$ python3 -q
>>> import numpy as np
>>> np.set_printoptions(suppress=True, linewidth=160)
>>> def rd(a):
...     return np.round(a, 2) + 0
... 
>>> W0 = np.array([[0.0, 3.0], [3.0, 0.0]])
>>> vec = np.array([1, 1])
>>> target = W0 @ vec
>>> beta, lr = np.zeros(2), 1 / np.linalg.norm(W0, 2) ** 2
>>> for i in range(25):
...     beta -= lr * W0.T @ (W0 @ beta - target)
...     if i % 5 == 0: print(i, round(np.linalg.norm(W0 @ beta - target), 2))
... 
0 0.0
5 0.0
10 0.0
15 0.0
20 0.0
>>> rd(np.linalg.cond(W0))
np.float64(1.0)
>>> rng = np.random.default_rng(850)
>>> Y = W0 + rng.integers(-2, 3, (2, 1)) @ rng.integers(-2, 3, (1, 2))
>>> Y
array([[0., 3.],
       [1., 2.]])
>>> np.linalg.matrix_rank(Y - W0, tol=1e-8)
np.int64(1)
>>> rd(np.linalg.svd(Y - W0, compute_uv=False))
array([2.83, 0.  ])
>>> E = np.array([[-1.0, -2.0, -2.0, 0.0],
...     [-2.0, -1.0, -2.0, 0.0],
...     [-2.0, -2.0, -1.0, 0.0],
...     [0.0, 0.0, 0.0, -1.0]])
>>> hat = np.triu(np.array([[0, 1, 0, 0], [0, 0, 1, 3], [0, 3, 0, 0], [1, 1, 0, 1]]), 1) + np.eye(4)
>>> Y = hat @ E @ np.linalg.inv(hat)
>>> rd(np.linalg.det(Y))
np.float64(5.0)
>>> np.trace(Y), np.trace(E)
(np.float64(-4.0), np.float64(-4.0))
>>> np.linalg.matrix_rank(Y)
np.int64(4)
>>> E @ E
array([[9., 8., 8., 0.],
       [8., 9., 8., 0.],
       [8., 8., 9., 0.],
       [0., 0., 0., 1.]])
>>> rd(np.linalg.det(E))
np.float64(5.0)
>>> np.flatnonzero(np.linalg.matrix_power((E != 0) + (E.T != 0) + np.eye(4), 4)[0])
array([0, 1, 2])
>>> q = E.astype(float).copy()
>>> for j in range(4):
...     q[:, j] -= q[:, :j] @ (q[:, :j].T @ q[:, j])
...     q[:, j] /= np.linalg.norm(q[:, j])
... 
>>> rd(q)
array([[-0.33, -0.81, -0.49,  0.  ],
       [-0.67,  0.57, -0.49,  0.  ],
       [-0.67, -0.16,  0.73,  0.  ],
       [ 0.  ,  0.  ,  0.  , -1.  ]])
>>> data = np.loadtxt("mat.csv", delimiter=",")
>>> data
array([[4., 4., 0., 2., 0., 5., 3.],
       [3., 4., 4., 0., 2., 0., 5.],
       [5., 3., 4., 4., 0., 2., 0.],
       [0., 5., 3., 4., 4., 0., 2.],
       [2., 0., 5., 3., 4., 4., 0.],
       [0., 2., 0., 5., 3., 4., 4.],
       [4., 0., 2., 0., 5., 3., 4.]])
>>> Y = data[0, 0] * data[1:] - np.outer(data[1:, 0], data[0])
>>> Y
array([[  0.,   4.,  16.,  -6.,   8., -15.,  11.],
       [  0.,  -8.,  16.,   6.,   0., -17., -15.],
       [  0.,  20.,  12.,  16.,  16.,   0.,   8.],
       [  0.,  -8.,  20.,   8.,  16.,   6.,  -6.],
       [  0.,   8.,   0.,  20.,  12.,  16.,  16.],
       [  0., -16.,   8.,  -8.,  20.,  -8.,   4.]])
>>> np.flatnonzero(~Y.round(6).any(axis=1))
array([], dtype=int64)
>>> data[:, 0] / data[0, 0]
array([1.  , 0.75, 1.25, 0.  , 0.5 , 0.  , 1.  ])
>>> vec = np.array([1, -3, 1, -1, -2, 0, 0])
>>> h1 = np.maximum(Y @ vec, 0)
>>> np.flatnonzero(h1 > 1e-9)
array([1, 3, 5])
>>> lab = rng.permutation(7)
>>> lab
array([1, 0, 6, 5, 3, 4, 2])
>>> Y = data[lab][:, lab]
>>> rd(np.linalg.det(Y)), rd(np.linalg.det(data[lab]))
(np.float64(90738.0), np.float64(90738.0))
>>> rd(np.sort(np.abs(np.linalg.eigvals(Y))))
array([ 1.78,  1.78,  6.3 ,  6.3 ,  6.33,  6.33, 18.  ])
>>> T = np.stack([data, 3 * data, data[::-1]])
>>> np.einsum("bij,cij->bc", T, T)
array([[ 490., 1470.,  324.],
       [1470., 4410.,  972.],
       [ 324.,  972.,  490.]])
>>> rd(np.linalg.norm(T, axis=(1, 2)))
array([22.14, 66.41, 22.14])
>>> T.shape
(3, 7, 7)
>>> def softmax(z):
...     e = np.exp(z - z.max(axis=-1, keepdims=True))
...     return e / e.sum(axis=-1, keepdims=True)
... 
>>> rd(softmax(data).sum(axis=1))
array([1., 1., 1., 1., 1., 1., 1.])
>>> S = data @ data.T / np.sqrt(7)
>>> rd(softmax(S + np.triu(np.full(S.shape, -np.inf), 1)))
array([[1., 0., 0., 0., 0., 0., 0.],
       [0., 1., 0., 0., 0., 0., 0.],
       [0., 0., 1., 0., 0., 0., 0.],
       [0., 0., 0., 1., 0., 0., 0.],
       [0., 0., 0., 0., 1., 0., 0.],
       [0., 0., 0., 0., 0., 1., 0.],
       [0., 0., 0., 0., 0., 0., 1.]])
>>> F = np.array([[-8, -1, 4, 5, 0],
...     [0, 8, -7, -2, -5],
...     [0, 0, -6, -4, -2],
...     [0, 0, 0, 1, -5],
...     [0, 0, 0, 0, -6]])
>>> Y = F[0, 0] * F[1:] - np.outer(F[1:, 0], F[0])
>>> Y
array([[  0, -64,  56,  16,  40],
       [  0,   0,  48,  32,  16],
       [  0,   0,   0,  -8,  40],
       [  0,   0,   0,   0,  48]])
>>> np.linalg.matrix_rank(Y), np.linalg.matrix_rank(F)
(np.int64(4), np.int64(5))
>>> np.flatnonzero(~Y.round(6).any(axis=1))
array([], dtype=int64)
>>> rd(np.sort(np.abs(np.linalg.eigvals(F))))
array([1., 6., 6., 8., 8.])
>>> r0, g = F[2], F[1]
>>> r0 @ r0
np.int64(56)
>>> p = (r0 @ g) / (r0 @ r0) * r0
>>> (g - p) @ r0
np.float64(0.0)
>>> rd(g - p)
array([ 0.  ,  8.  , -0.57,  2.29, -2.86])
>>> np.linalg.matrix_rank(np.outer(r0, g))
np.int64(1)
>>> rd(np.linalg.norm(r0 + g) ** 2 + np.linalg.norm(r0 - g) ** 2)
np.float64(396.0)
>>> feats = np.load("m.npy")
>>> feats
array([[ 0.96,  1.96, -1.95, -0.99, -1.92, -2.03, -1.94],
       [ 1.  ,  1.98, -1.98, -1.06, -1.95, -2.04, -1.99],
       [ 0.92,  1.96, -2.  , -1.  , -1.98, -2.1 , -2.  ],
       [ 1.06,  1.94, -1.94, -1.02, -1.92, -1.95, -2.05],
       [ 0.89,  1.97, -1.99, -0.98, -2.07, -1.97, -2.05],
       [ 1.07,  2.13, -2.01, -0.96, -1.98, -2.18, -1.98],
       [ 0.98,  2.01, -2.02, -0.98, -2.09, -2.03, -1.93],
       [ 0.97,  2.02, -2.  , -1.1 , -2.02, -2.02, -1.99],
       [-0.99,  0.04,  0.09, -2.05,  1.96,  0.06,  0.01],
       [-1.  ,  0.02, -0.04, -1.98,  1.98, -0.01,  0.03],
       [-1.18, -0.02,  0.01, -2.02,  1.94, -0.11,  0.  ],
       [-1.03, -0.01, -0.08, -1.91,  1.92,  0.06,  0.01],
       [-1.  , -0.04, -0.08, -1.98,  2.03, -0.08,  0.01],
       [-0.97, -0.06, -0.04, -2.07,  2.05,  0.02, -0.03],
       [-1.  ,  0.03, -0.02, -1.97,  2.03,  0.03,  0.06],
       [-0.92, -0.1 ,  0.04, -2.06,  1.96,  0.01,  0.01],
       [ 1.99,  1.96, -1.09, -0.04,  0.99, -2.01, -0.01],
       [ 1.99,  1.94, -1.11, -0.04,  0.89, -2.04,  0.05],
       [ 2.01,  2.14, -1.02,  0.09,  1.  , -1.97, -0.01],
       [ 2.  ,  2.03, -1.1 , -0.06,  0.96, -1.97,  0.05],
       [ 1.95,  1.93, -0.97, -0.04,  0.97, -2.  ,  0.05],
       [ 2.01,  1.97, -1.06, -0.05,  0.98, -1.93, -0.08],
       [ 1.94,  2.08, -0.92,  0.  ,  1.  , -1.97,  0.1 ],
       [ 2.04,  1.97, -1.  ,  0.02,  1.02, -2.02, -0.06]])
>>> d = np.linalg.norm(feats[:, None] - feats[None], axis=-1)
>>> np.flatnonzero(d[13] < d.mean() / 2)
array([ 8,  9, 10, 11, 12, 13, 14, 15])
>>> d[13].round(6).argsort(kind="stable")[:4]
array([13, 15, 12,  9])
>>> np.unravel_index(d.round(6).argmax(), d.shape)
(np.int64(5), np.int64(13))
>>> d.mean(axis=1).argmax()
np.int64(10)
>>> Xc = (feats - feats.mean(axis=0)) / feats.std(axis=0)
>>> np.argwhere(np.abs(Xc) > 2)
array([], shape=(0, 2), dtype=int64)
>>> beta = np.linalg.lstsq(np.delete(Xc, 0, axis=1), Xc[:, 0])[0]
>>> rd(1 - np.var(Xc[:, 0] - np.delete(Xc, 0, axis=1) @ beta))
np.float64(1.0)
>>> rd(beta)
array([ 0.36, -0.21,  0.42,  0.47, -0.3 , -0.13])
>>> U, sigma, vt = np.linalg.svd(feats)
>>> rd(sigma)
array([15.28,  8.79,  7.  ,  0.32,  0.27,  0.22,  0.21])
>>> Y = U[:, :3] @ np.diag(sigma[:3]) @ vt[:3]
>>> np.linalg.matrix_rank(Y)
np.int64(3)
>>> rd(np.abs(feats - Y).max())
np.float64(0.12)
>>> Xc = feats - feats.mean(axis=0)
>>> U, sigma, vt = np.linalg.svd(Xc, full_matrices=False)
>>> np.linalg.matrix_rank(Xc)
np.int64(7)
>>> rd(sigma)
array([12.27,  7.17,  0.32,  0.28,  0.22,  0.21,  0.18])
>>> np.abs(U[:, 0]).argmax()
np.int64(13)
>>> rd(vt[0] * np.sign(vt[0, np.abs(vt[0]).argmax()]))
array([-0.39, -0.36,  0.32, -0.21,  0.61,  0.36,  0.29])
>>> m1 = np.load("dump.npy")
>>> m1
array([[-2,  0, -2,  2],
       [ 2,  0,  0, -1],
       [ 0, -1,  2,  1],
       [-6,  0, -2,  4]])
>>> Y = m1[0, 0] * m1[1:] - np.outer(m1[1:, 0], m1[0])
>>> Y
array([[ 0,  0,  4, -2],
       [ 0,  2, -4, -2],
       [ 0,  0, -8,  4]])
>>> m1[:, 0] / m1[0, 0]
array([ 1., -1., -0.,  3.])
>>> np.flatnonzero(~Y.round(6).any(axis=1))
array([], dtype=int64)
>>> np.linalg.matrix_rank(Y), np.linalg.matrix_rank(m1)
(np.int64(2), np.int64(3))
>>> U, sigma, vt = np.linalg.svd(m1)
>>> rd(sigma)
array([8.42, 2.64, 1.03, 0.  ])
>>> np.argmax(sigma[:-1] / (sigma[1:] + 1e-6)) + 1
np.int64(3)
>>> Y = U[:, :3] @ np.diag(sigma[:3]) @ vt[:3]
>>> rd(np.linalg.norm(m1 - Y) / np.linalg.norm(m1))
np.float64(0.0)
>>> rd(Y)
array([[-2.,  0., -2.,  2.],
       [ 2.,  0.,  0., -1.],
       [ 0., -1.,  2.,  1.],
       [-6.,  0., -2.,  4.]])
>>> np.allclose(m1[:-1].T @ np.linalg.lstsq(m1[:-1].T, m1[-1])[0], m1[-1])
True
>>> rd(m1 @ np.linalg.pinv(m1) @ m1)
array([[-2.,  0., -2.,  2.],
       [ 2.,  0.,  0., -1.],
       [ 0., -1.,  2.,  1.],
       [-6.,  0., -2.,  4.]])
>>> np.unique(m1.round(6), axis=0).shape
(4, 4)
>>> r0 = np.array([0, -6, 2])
>>> np.polyval(r0, m1[1])
array([-10,   2,   2,   8])
>>> np.convolve(m1[1], r0)
array([  0, -12,   4,   0,   6,  -2])
>>> np.array([np.convolve(row, r0, "same") for row in m1])
array([[ 12,  -4,  12, -16],
       [-12,   4,   0,   6],
       [  0,   6, -14,  -2],
       [ 36, -12,  12, -28]])
>>> np.cross(m1[1, :3], m1[2, :3])
array([ 0, -4, -2])
